$ python -q
>>> import numpy as np
>>> np.set_printoptions(precision=1, suppress=True, linewidth=120, sign=" ")
>>> A = np.load("mat.npy")
>>> A
array([[-5.6, -1.8, -2. ],
       [-1.2, -0.2, -0.3],
       [ 6.9,  2.6,  2.2],
       [ 3.6,  1.1,  1.4],
       [-1.1, -0.4, -0.2],
       [ 4.7,  1.5,  1.6],
       [ 4.4,  1.5,  1.6],
       [-2.1, -0.8, -0.8],
       [-0.8, -0.2, -0.3],
       [-1.9, -0.7, -0.7],
       [-5.6, -1.8, -1.7],
       [-2.2, -0.7, -0.6],
       [ 5.7,  2.1,  1.7]])
>>> left, s, Vt = np.linalg.svd(A)
>>> print(s)
[ 16.2   0.5   0.4]
>>> M2 = left[:, :1] @ np.diag(s[:1]) @ Vt[:1]
>>> M2
array([[-5.6, -1.9, -1.8],
       [-1.1, -0.4, -0.4],
       [ 6.9,  2.4,  2.3],
       [ 3.6,  1.2,  1.2],
       [-1.1, -0.4, -0.4],
       [ 4.7,  1.6,  1.5],
       [ 4.4,  1.5,  1.5],
       [-2.2, -0.7, -0.7],
       [-0.8, -0.3, -0.3],
       [-1.9, -0.7, -0.6],
       [-5.5, -1.9, -1.8],
       [-2.2, -0.7, -0.7],
       [ 5.7,  2. ,  1.9]])
>>> np.round(np.abs(A - M2).max(), 1)
np.float64(0.2)
>>> f, r1 = M2[5], M2[4]
>>> round(float(f @ r1), 1)
-6.1
>>> pr = (f @ r1) / (f @ f) * f
>>> np.round(r1 - pr, 1) + 0
array([ 0.,  0.,  0.])
>>> M2 = np.array([[0, -2, -1, 1], [1, 0, -2, 2], [-2, 2, -2, -1], [-1, 2, 2, 2]])
>>> J = M2 + M2.T
>>> print(J)
[[ 0 -1 -3  0]
 [-1  0  0  4]
 [-3  0 -4  1]
 [ 0  4  1  4]]
>>> f = np.array([1, 4, 0])
>>> np.polyval(f, J[1])
array([-3,  0,  0, 32])
>>> print(np.convolve(J[1], f))
[-1 -4  0  4 16  0]
>>> np.correlate(J[1], J[2], "full")
array([ -1,   4,   0,   7, -16,   0, -12])
>>> np.cross(J[1, :3], J[2, :3])
array([ 0, -4,  0])
